$ python -q
>>> import numpy as np
>>> np.set_printoptions(precision=3, suppress=True, linewidth=120)
>>> tidy = lambda a: np.round(a, 3) + 0
>>> data = np.array([[4, 5, 6], [7, 8, 9], [10, 11, 12]])
>>> print(np.linalg.matrix_rank(data, rtol=0.1))
1
>>> print(tidy(np.linalg.norm(data, 2) / np.linalg.norm(data)))
1.0
>>> print([round(float(x), 3) for x in np.linalg.svd(data, compute_uv=False)[:3]])
[25.209, 0.714, 0.0]
>>> Uu, sig, VT = np.linalg.svd(data)
>>> evecs = VT[:(sig > 1e-8).sum()]
>>> rng = np.random.default_rng(4847)
>>> x0 = data[2] + 5 * data[1] + rng.integers(2) * np.eye(3)[2]
>>> print(x0)
[45. 51. 58.]
>>> print(tidy(evecs.T @ evecs))
[[ 0.833  0.333 -0.167]
 [ 0.333  0.333  0.333]
 [-0.167  0.333  0.833]]
>>> print(np.linalg.matrix_rank(np.vstack([data, x0])))
3
>>> print(tidy(np.diag(evecs.T @ evecs)))
[0.833 0.333 0.833]
>>> print(tidy(np.linalg.norm(x0 - evecs.T @ evecs @ x0)))
0.408
>>> rk = np.linalg.matrix_rank(data)
>>> print(rk)
2
>>> N = np.linalg.svd(data)[2][rk:].T
>>> print([int(np.linalg.matrix_rank(data[:i])) for i in range(1, len(data) + 1)])
[1, 2, 2]
>>> print(np.linalg.matrix_rank(data.T @ data), np.linalg.matrix_rank(data @ data.T))
2 2
>>> print([int(np.linalg.matrix_rank(np.delete(data, i, axis=0))) for i in range(3)])
[2, 2, 2]
>>> print([int(np.linalg.matrix_rank(data[:, :j + 1])) for j in range(3)])
[1, 2, 2]
>>> print((data - data.T) / 2)
[[ 0. -1. -2.]
 [ 1.  0. -1.]
 [ 2.  1.  0.]]
>>> print(tidy(np.linalg.det(data)))
0.0
>>> print(np.allclose(data @ data.T, data.T @ data))
False
>>> print((data + data.T) / 2)
[[ 4.  6.  8.]
 [ 6.  8. 10.]
 [ 8. 10. 12.]]
>>> print(np.allclose(data, data.T))
False
>>> print(np.linalg.matrix_power(data, 2))
[[111 126 141]
 [174 198 222]
 [237 270 303]]
>>> X = np.loadtxt("data.csv", delimiter=",")
>>> print(tidy(X))
[[ 1.     0.     0.     0.   ]
 [ 0.    -0.707  0.     0.707]
 [ 0.     0.     1.     0.   ]
 [ 0.    -0.707  0.    -0.707]]
>>> print(tidy(np.linalg.pinv(X)))
[[ 1.     0.     0.     0.   ]
 [ 0.    -0.707  0.    -0.707]
 [ 0.     0.     1.     0.   ]
 [ 0.     0.707  0.    -0.707]]
>>> print(tidy(np.linalg.svd(X, compute_uv=False)))
[1. 1. 1. 1.]
>>> x0 = np.array([2, 2, -5, 3])
>>> print(tidy(np.linalg.inv(X)))
[[ 1.     0.     0.     0.   ]
 [ 0.    -0.707  0.    -0.707]
 [ 0.     0.     1.     0.   ]
 [ 0.     0.707  0.    -0.707]]
>>> print([p for p in range(1, 25) if np.allclose(np.linalg.matrix_power(X, p), np.eye(4))])
[8, 16, 24]
>>> print(tidy(np.sort(np.abs(np.degrees(np.angle(np.linalg.eigvals(X)))))))
[  0.   0. 135. 135.]
>>> print(tidy(np.linalg.norm(x0)), tidy(np.linalg.norm(X @ x0)))
6.481 6.481
>>> out = np.linalg.inv(X)
>>> print(tidy(np.linalg.slogdet(X)[0]))
1.0
>>> print(tidy(np.linalg.inv(out)))
[[ 1.     0.     0.     0.   ]
 [ 0.    -0.707  0.     0.707]
 [ 0.     0.     1.     0.   ]
 [ 0.    -0.707  0.    -0.707]]
>>> print(tidy(out))
[[ 1.     0.     0.     0.   ]
 [ 0.    -0.707  0.    -0.707]
 [ 0.     0.     1.     0.   ]
 [ 0.     0.707  0.    -0.707]]
>>> print(np.allclose(out, X.T))
True
>>> print(tidy(X @ out))
[[1. 0. 0. 0.]
 [0. 1. 0. 0.]
 [0. 0. 1. 0.]
 [0. 0. 0. 1.]]
>>> W1 = np.array([[0, -5, 5, 1], [0, 0, -3, -2], [-2, 3, -4, -4], [-3, -5, -3, -2]])
>>> b = np.array([-5, -5, 0, 0])
>>> H = np.maximum(X @ W1 + b, 0)
>>> print(np.linalg.matrix_rank(H))
2
>>> print((H > 0).mean(axis=0))
[0.  0.  0.5 0.5]
>>> print(tidy(H))
[[0.    0.    5.    1.   ]
 [0.    0.    0.    0.   ]
 [0.    0.    0.    0.   ]
 [0.    0.    4.243 2.828]]
>>> basis = np.array([[-3, 1, -2], [-1, -2, -2], [-3, -3, -3], [2, 2, 3]])
>>> print(W1 @ basis)
[[-8 -3 -2]
 [ 5  5  3]
 [ 7 -4 -2]
 [19 12 19]]
>>> print(tidy(H @ basis))
[[-13.    -13.    -12.   ]
 [  0.      0.      0.   ]
 [  0.      0.      0.   ]
 [ -7.071  -7.071  -4.243]]
>>> proj = np.triu(np.array([[2, 4, -2, 2], [-4, 4, 2, -3], [-1, -3, -2, -2], [3, -5, 5, -5]]), 1) + np.eye(4)
>>> out = proj @ X @ np.linalg.inv(proj)
>>> print(np.linalg.matrix_rank(out))
4
>>> print(tidy(out))
[[ 1.    -8.243 16.485  7.657]
 [ 0.     1.414 -0.828  5.414]
 [ 0.     1.414 -1.828  2.   ]
 [ 0.    -0.707  1.414  0.   ]]
>>> print(tidy(np.linalg.det(out)))
1.0
>>> print(tidy(np.poly(out)))
[ 1.    -0.586 -0.828 -0.586  1.   ]
>>> M = np.array([[1, 0, 0], [0, 2, 0], [0, 3, 3]])
>>> q, R = np.linalg.qr(M)
>>> print(q.shape, R.shape)
(3, 3) (3, 3)
>>> print(tidy(np.abs(np.diag(R))))
[1.    3.606 1.664]
>>> print(tidy(q))
[[ 1.     0.     0.   ]
 [ 0.    -0.555 -0.832]
 [ 0.    -0.832  0.555]]
>>> print(np.allclose(R.T @ R, M.T @ M))
True
>>> print(tidy(q.T @ q))
[[1. 0. 0.]
 [0. 1. 0.]
 [0. 0. 1.]]
>>> print(abs(R[0, 0]), tidy(np.linalg.norm(M[:, 0])))
1.0 1.0
>>> print((np.linalg.matrix_power((q != 0) + (q.T != 0) + np.eye(3), 3) > 0).astype(int))
[[1 0 0]
 [0 1 1]
 [0 1 1]]
>>> print(tidy(np.sort(np.linalg.eigvals(q).real)))
[-1.  1.  1.]
>>> print((q != 0).astype(int))
[[1 0 0]
 [0 1 1]
 [0 1 1]]
>>> out = np.array([[1, 1], [1, 1]])
>>> basis = np.kron(out, M)
>>> print(basis)
[[1 0 0 1 0 0]
 [0 2 0 0 2 0]
 [0 3 3 0 3 3]
 [1 0 0 1 0 0]
 [0 2 0 0 2 0]
 [0 3 3 0 3 3]]
>>> print(tidy(np.linalg.norm(basis, 2)), tidy(np.linalg.norm(out, 2) * np.linalg.norm(M, 2)))
8.993 8.993
>>> print(np.linalg.matrix_rank(basis))
3
>>> blk = np.stack([M, -3 * M, M[::-1]])
>>> print(np.linalg.matrix_rank(blk))
[3 3 3]
>>> print(blk.sum(axis=0))
[[-2  3  3]
 [ 0 -2  0]
 [ 1 -6 -6]]
>>> print(tidy(np.linalg.norm(blk, axis=(1, 2))))
[ 4.796 14.387  4.796]
>>> print((blk @ M.T).shape)
(3, 3, 3)
>>> proj = np.triu(np.array([[-1, 1, -3], [-3, -1, 2], [-2, -2, -3]]), 1) + np.eye(3)
>>> out = proj @ M @ np.linalg.inv(proj)
>>> print(np.trace(out), np.trace(M))
6.0 6
>>> print(tidy(np.poly(out)))
[ 1. -6. 11. -6.]
>>> W0 = np.loadtxt("mat.csv", delimiter=",")
>>> print(W0)
[[2. 0. 0.]
 [6. 9. 0.]
 [2. 8. 7.]]
>>> print(tidy(np.linalg.eigvals(W0)))
[7. 9. 2.]
>>> print(tidy(np.linalg.eigvals(W0).sum().real))
18.0
>>> print(tidy(np.linalg.det(W0.T)))
126.0
>>> print(tidy(np.linalg.det(W0[::-1])))
-126.0
>>> print(np.kron(np.eye(2, dtype=int), W0))
[[2. 0. 0. 0. 0. 0.]
 [6. 9. 0. 0. 0. 0.]
 [2. 8. 7. 0. 0. 0.]
 [0. 0. 0. 2. 0. 0.]
 [0. 0. 0. 6. 9. 0.]
 [0. 0. 0. 2. 8. 7.]]
>>> out = W0[0, 0] * W0[1:] - np.outer(W0[1:, 0], W0[0])
>>> print(out)
[[ 0. 18.  0.]
 [ 0. 16. 14.]]
>>> print(np.linalg.matrix_rank(out), np.linalg.matrix_rank(W0))
2 3
>>> u = np.array([2, -3])
>>> print(np.cross(W0[0, :3], W0[1, :3]))
[ 0.  0. 18.]
>>> feats = np.array([[-7, 0, 0, 0], [0, 4, 0, 0], [0, 0, -3, 0], [0, 0, 0, 9]])
>>> print(feats)
[[-7  0  0  0]
 [ 0  4  0  0]
 [ 0  0 -3  0]
 [ 0  0  0  9]]
>>> vals, evecs = np.linalg.eigh(feats)
>>> print(vals)
[-7. -3.  4.  9.]
>>> print(tidy(np.linalg.eigvalsh(feats + -1 * np.eye(4))))
[-8. -4.  3.  8.]
>>> print(tidy(np.linalg.svd(feats, compute_uv=False)))
[9. 7. 4. 3.]
>>> print((vals > 1e-8).sum(), (vals < -1e-8).sum())
2 2
>>> print(vals.sum(), np.trace(feats))
3.0 3
>>> print(evecs.T @ feats @ evecs)
[[-7.  0.  0.  0.]
 [ 0. -3.  0.  0.]
 [ 0.  0.  4.  0.]
 [ 0.  0.  0.  9.]]
>>> vals, evecs = np.linalg.eig(feats)
>>> print(np.prod(vals))
756.0
>>> print(tidy(np.sort(np.linalg.eigvals(np.linalg.inv(feats)))))
[-0.333 -0.143  0.111  0.25 ]
>>> print(tidy(np.sort(np.linalg.eigvals(feats.T))))
[-7. -3.  4.  9.]
>>> print(np.prod(np.diag(feats)), tidy(np.linalg.det(feats)))
756 756.0
>>> print(tidy(np.sort(np.linalg.eigvals(feats))))
[-7. -3.  4.  9.]
>>> print(np.linalg.matrix_power(feats - np.diag(np.diag(feats)), 4))
[[0 0 0 0]
 [0 0 0 0]
 [0 0 0 0]
 [0 0 0 0]]
>>> print([int(np.linalg.matrix_rank(np.linalg.matrix_power(feats, p))) for p in range(1, 5)])
[4, 4, 4, 4]
>>> print(np.linalg.matrix_rank(feats - feats[0, 0] * np.eye(4)))
3
>>> vals, evecs = np.linalg.eigh(feats)
>>> x0 = np.array([-7, 8, -1, 9])
>>> print((np.sign(evecs[:, -1].round(6)) == np.sign(evecs[0, -1].round(6))).astype(int))
[1 1 1 0]
>>> print(evecs * np.maximum(vals, 0) @ evecs.T)
[[0. 0. 0. 0.]
 [0. 4. 0. 0.]
 [0. 0. 0. 0.]
 [0. 0. 0. 9.]]
>>> print(tidy(x0 @ feats @ x0 / (x0 @ x0)), vals[0], vals[-1])
3.277 -7.0 9.0
>>> print(tidy(np.linalg.eigvalsh(feats[1:, 1:])))
[-3.  4.  9.]
>>> print(np.abs(feats).sum(axis=1).max(), np.abs(vals).max())
9 9.0
>>> print((feats != 0).astype(int))
[[1 0 0 0]
 [0 1 0 0]
 [0 0 1 0]
 [0 0 0 1]]
>>> J = np.load("out18.npy")
>>> print(J)
[[ 1  3 -1]
 [-1  1  3]
 [ 3 -1  1]]
>>> out = J / np.linalg.norm(J, axis=1, keepdims=True)
>>> G = out @ out.T
>>> print(tidy(np.linalg.norm(out, axis=1)))
[1. 1. 1.]
>>> print((G - 2 * np.eye(3)).round(6).argmax(axis=1))
[1 0 0]
>>> print((np.abs(G) > 0.9).astype(int))
[[1 0 0]
 [0 1 0]
 [0 0 1]]
>>> x0 = np.array([-3, 4, 3])
>>> target = W0 @ x0
>>> b, lr = np.zeros(3), 1 / np.linalg.norm(W0, 2) ** 2
>>> for i in range(30):
...     b -= lr * W0.T @ (W0 @ b - target)
...     if i % 10 == 0: print(i, round(np.linalg.norm(W0 @ b - target), 3))
... 
0 18.729
10 5.064
20 3.755
>>> print(tidy(b))
[-1.343  2.839  3.887]
>>> F = np.array([[0, 2], [0, 0]])
>>> Uu, sig, VT = np.linalg.svd(F)
>>> evecs = VT[:(sig > 1e-8).sum()]
>>> x0 = F[0] + -3 * F[1] + rng.integers(2) * np.eye(2)[1]
>>> print(x0)
[0. 2.]
>>> print(evecs.T @ evecs)
[[0. 0.]
 [0. 1.]]
>>> print(np.linalg.matrix_rank(np.vstack([F, x0])))
1
>>> print(np.allclose(evecs.T @ evecs @ x0, x0))
True
>>> mat = np.loadtxt("block6.csv", delimiter=",")
>>> print(tidy(mat))
[[ 0.084 -0.393 -0.916]
 [-0.393  0.832 -0.393]
 [-0.916 -0.393  0.084]]
>>> print(tidy(mat @ mat.T))
[[1. 0. 0.]
 [0. 1. 0.]
 [0. 0. 1.]]
>>> print(tidy(np.linalg.svd(mat, compute_uv=False)))
[1. 1. 1.]
>>> print(tidy(np.linalg.norm(mat, axis=0)))
[1. 1. 1.]
>>> print(tidy(mat[:, 0] @ mat[:, 1]))
0.0
>>> proj = np.triu(np.array([[2, 0, 2], [2, 2, 1], [2, 1, 1]]), 1) + np.eye(3)
>>> out = proj @ mat @ np.linalg.inv(proj)
>>> print(tidy(np.linalg.det(out)))
-1.0
>>> print(np.trace(out), np.trace(mat))
1.0 1.0
>>> print(tidy(np.poly(out)))
[ 1. -1. -1.  1.]
>>> Uu, sig, VT = np.linalg.svd(data)
>>> print(tidy(sig))
[25.209  0.714  0.   ]
>>> out = Uu[:, :2] @ np.diag(sig[:2]) @ VT[:2]
>>> print(tidy(np.linalg.norm(data - out) / np.linalg.norm(data)))
0.0
>>> print(np.linalg.matrix_rank(data, rtol=0.05))
1
